$ ipython --no-banner

In [1]: import numpy as np

In [2]: np.set_printoptions(suppress=True, linewidth=200)

In [3]: M = np.loadtxt("m.csv", delimiter=",")

In [4]: M
Out[4]: 
array([[-1.564,  2.028,  3.573],
       [-3.707, -3.951, -0.965],
       [-2.326, 10.871,  4.837],
       [ 4.655, -1.151,  0.857],
       [ 3.476, -6.32 ,  2.996],
       [-6.129,  3.643, -0.057],
       [-5.902,  4.306,  5.023],
       [ 4.013, -6.94 ,  8.026],
       [-2.84 , -0.125,  7.381],
       [-3.065,  5.285, -5.718]])

In [5]: idx = M[:, 2] > np.median(M[:, 2])

In [6]: u = M[idx].mean(axis=0) - M[~idx].mean(axis=0)

In [7]: u.round(3)
Out[7]: array([-0.77 ,  2.527,  6.345])

In [8]: idx.astype(int)
Out[8]: array([1, 0, 1, 0, 0, 0, 1, 1, 1, 0])

In [9]: np.argsort(-np.abs(u).round(6), kind="stable")
Out[9]: array([2, 1, 0])

In [10]: Xs = (M - M.mean(axis=0)) / M.std(axis=0)

In [11]: print(np.round(Xs.std(axis=0), 3))
[1. 1. 1.]

In [12]: c = np.linalg.lstsq(np.delete(Xs, 2, axis=1), Xs[:, 2])[0]

In [13]: print(c.round(3))
[ 0.184 -0.086]

In [14]: vec = np.array([0, 1, -2])

In [15]: target = M @ vec

In [16]: target.round(3)
Out[16]: array([ -5.118,  -2.021,   1.197,  -2.865, -12.312,   3.757,  -5.74 , -22.992, -14.887,  16.721])

In [17]: np.round(np.linalg.pinv(M) @ M, 3) + 0
Out[17]: 
array([[1., 0., 0.],
       [0., 1., 0.],
       [0., 0., 1.]])

In [18]: rng = np.random.default_rng(47)

In [19]: target = target + 0.1 * rng.normal(size=10)

In [20]: print(target.round(3))
[ -5.185  -2.011   1.007  -3.059 -12.453   3.677  -5.813 -23.038 -14.906  16.634]

In [21]: c, *_ = np.linalg.lstsq(M, target)

In [22]: c.round(3)
Out[22]: array([-0.008,  0.989, -2.011])

In [23]: np.round(M.T @ (target - M @ c), 3) + 0
Out[23]: array([0., 0., 0.])

In [24]: Xs = M - M.mean(axis=0)

In [25]: vecs = np.linalg.svd(Xs)[2][:2]

In [26]: out = Xs - Xs @ vecs.T @ vecs

In [27]: np.round(np.cov(Xs @ vecs.T, rowvar=False), 3) + 0
Out[27]: 
array([[40.72 ,  0.   ],
       [ 0.   , 15.972]])

In [28]: np.round((Xs @ vecs.T).std(axis=0), 3)
Out[28]: array([6.054, 3.791])

In [29]: np.round(out.std(axis=0), 3)
Out[29]: array([2.309, 1.275, 0.335])

In [30]: Xs = M - M.mean(axis=1)
ValueError: operands could not be broadcast together with shapes (10,3) (10,) 


In [31]: Xs = M - M.mean(axis=0)

In [32]: U, s, Vh = np.linalg.svd(Xs, full_matrices=False)

In [33]: print(s.round(3))
[19.144 11.989  8.407]

In [34]: np.round(Vh[0] * np.sign(Vh[0, np.abs(Vh[0]).argmax()]), 3)
Out[34]: array([-0.496,  0.832, -0.248])

In [35]: np.round(s ** 2 / (s ** 2).sum(), 3)
Out[35]: array([0.631, 0.247, 0.122])

In [36]: np.linalg.matrix_rank(Xs)
Out[36]: np.int64(3)

In [37]: print(round((s ** 2).sum() ** 2 / (s ** 4).sum(), 3))
2.11

In [38]: np.abs(Vh[0]).argmax()
Out[38]: np.int64(1)
